% python3 -q
>>> import numpy as np
>>> np.set_printoptions(precision=3, suppress=True, linewidth=160)
>>> M = np.array([[4, 0, 0, 4, 9, 9], [7, 6, 8, 4, 0, 6], [7, 3, 9, 7, 8, 4]])
>>> M[2] = M[0]
>>> M
array([[4, 0, 0, 4, 9, 9],
       [7, 6, 8, 4, 0, 6],
       [4, 0, 0, 4, 9, 9]])
>>> [round(float(x), 3) for x in np.linalg.svd(M, compute_uv=False)[:3]]
[21.487, 11.283, 0.0]
>>> u = np.array([-1, 2, -4])
>>> np.polyval(u, M[0])
array([-12,  -4,  -4, -12, -67, -67])
>>> np.round(np.linalg.norm(M[2], 1), 3), round(float(np.linalg.norm(M[2], np.inf)), 3)
(np.float64(26.0), 9.0)
>>> round(np.linalg.norm(M, 2), 3)
np.float64(21.487)
>>> np.round(np.linalg.norm(M, 1), 3), np.round(np.linalg.norm(M, np.inf), 3)
(np.float64(24.0), np.float64(31.0))
>>> np.linalg.norm(M, axis=1).argmax()
np.int64(1)
>>> round(np.linalg.norm(M[2] - M[1]), 3)
np.float64(14.107)
>>> def softmax(z):
...     e = np.exp(z - z.max(axis=-1, keepdims=True))
...     return e / e.sum(axis=-1, keepdims=True)
... 
>>> softmax(M).sum(axis=1)
array([1., 1., 1.])
>>> np.round(softmax(M[2] + 5), 3) + 0
array([0.003, 0.   , 0.   , 0.003, 0.497, 0.497])
>>> np.round(softmax(M[2]), 3) + 0
array([0.003, 0.   , 0.   , 0.003, 0.497, 0.497])
>>> scores = M @ M.T / np.sqrt(6)
>>> np.round(softmax(scores)[2] @ M, 3) + 0
array([4., 0., 0., 4., 9., 9.])
>>> softmax(scores).round(6).argmax(axis=1)
array([0, 1, 0])
>>> arr = np.load("w.npy")
>>> arr
array([[ 1., -1.,  0.,  1.],
       [ 1.,  1., -1.,  1.],
       [ 2., -2., -1.,  4.],
       [ 1., -1., -1.,  3.]])
>>> M2 = arr / np.sqrt((arr ** 2).mean(axis=1, keepdims=True))
>>> M2[0]
array([ 1.155, -1.155,  0.   ,  1.155])
>>> np.linalg.matrix_rank(arr - arr.mean(axis=1, keepdims=True))
np.int64(3)
>>> X = np.load("a.npy")
>>> X
array([[-2.015,  2.3  ,  5.423, -7.826],
       [-2.105,  8.64 ,  4.184,  1.849],
       [ 4.235,  2.757,  4.145,  7.569],
       [-1.547,  0.626, -9.577,  2.346],
       [-2.316, -3.603,  5.205,  7.387],
       [-7.902, -4.389,  0.737,  4.213],
       [ 6.409, -4.076,  4.846,  4.34 ],
       [-3.038, -3.81 ,  0.62 ,  8.71 ],
       [ 6.277,  0.767,  6.556, -4.126],
       [ 0.05 , -8.74 , -1.236, -4.7  ],
       [-1.976, -5.094, -8.375, -0.014],
       [-2.794, -3.621,  4.137,  7.872],
       [ 2.616, -7.501,  4.655,  3.902],
       [-2.435,  7.829,  5.472,  1.681],
       [-1.086, -0.95 , -4.034, -9.036],
       [-1.029, -8.889, -2.672, -3.577],
       [ 6.1  , -5.18 , -2.431, -5.482],
       [ 4.119, -3.687, -6.612,  5.072],
       [ 6.891, -4.568, -4.989,  2.601],
       [ 0.968,  3.901,  7.47 ,  5.296],
       [-0.407,  2.127,  0.188,  9.761],
       [ 2.934,  7.742, -3.191,  4.611],
       [ 6.47 ,  7.426,  0.497,  1.658],
       [ 0.005,  2.044, -8.888,  4.103],
       [-0.647, -8.879,  1.903, -4.138],
       [ 3.606,  6.438,  5.544,  3.848],
       [-4.881, -6.524,  4.109,  4.09 ],
       [-7.573, -1.504, -5.935, -2.273]])
>>> cov = np.cov(X, rowvar=False)
>>> cov.shape
(4, 4)
>>> X.std(axis=0)
array([4.045, 5.35 , 5.065, 5.001])
>>> np.argsort(-X.std(axis=0).round(6), kind="stable")
array([1, 2, 3, 0])
>>> round(float(np.corrcoef(X[:, 2], X[:, 1])[0, 1]), 3)
0.195
>>> np.polyfit(X[:, 2], X[:, 1], 1)
array([ 0.206, -1.072])
>>> np.median(X, axis=0)
array([-0.527, -2.554,  0.678,  3.224])
>>> np.linalg.eigvalsh(cov)[::-1]
array([38.134, 23.031, 22.196, 15.82 ])
>>> E = np.load("block7.npy")
>>> E
array([[ 6,  0, 10,  8,  8],
       [ 9,  0, 15, 12, 12],
       [12,  0, 20, 16, 16],
       [ 6,  0, 10,  8,  8]])
>>> x0 = np.array([1, -5, 0, -9, -4])
>>> E @ (2 * x0)
array([-196, -294, -392, -196])
>>> np.sign((E @ x0).round(6))
array([-1, -1, -1, -1])
>>> np.einsum("ij,j->i", E, x0)
array([ -98, -147, -196,  -98])
>>> E @ x0
array([ -98, -147, -196,  -98])
>>> Uu, sv, VT = np.linalg.svd(E)
>>> vecs = VT[:(sv > 1e-8).sum()]
>>> rng = np.random.default_rng(715012)
>>> x0 = E[2] + -2 * E[0] + rng.integers(2) * np.eye(5)[2]
>>> x0
array([0., 0., 1., 0., 0.])
>>> np.allclose(vecs.T @ vecs @ x0, x0)
False
>>> np.diag(vecs.T @ vecs)
array([0.136, 0.   , 0.379, 0.242, 0.242])
>>> Uu, sv, VT = np.linalg.svd(M)
>>> vecs = VT[:(sv > 1e-8).sum()]
>>> x0 = M[2] + -3 * M[1] + rng.integers(2) * np.eye(6)[1]
>>> x0
array([-17., -17., -24.,  -8.,   9.,  -9.])
>>> np.round(np.linalg.norm(x0 - vecs.T @ vecs @ x0), 3)
np.float64(0.873)
>>> np.allclose(vecs.T @ vecs @ x0, x0)
False
>>> np.argsort(-np.linalg.norm(E, axis=0).round(6), kind="stable")[:3]
array([2, 3, 4])
>>> round(np.linalg.norm(E, 2) / np.linalg.norm(E), 3)
np.float64(1.0)
>>> np.round(np.trace(np.linalg.pinv(E) @ E), 3)
np.float64(1.0)
>>> np.allclose(E[:-1].T @ np.linalg.lstsq(E[:-1].T, E[-1])[0], E[-1])
True
>>> E @ np.linalg.pinv(E) @ E
array([[ 6.,  0., 10.,  8.,  8.],
       [ 9.,  0., 15., 12., 12.],
       [12.,  0., 20., 16., 16.],
       [ 6.,  0., 10.,  8.,  8.]])
>>> np.unique(E.round(6), axis=0).shape
(3, 5)
>>> np.linalg.lstsq(E[:-1].T, E[-1])[2]
np.int32(1)
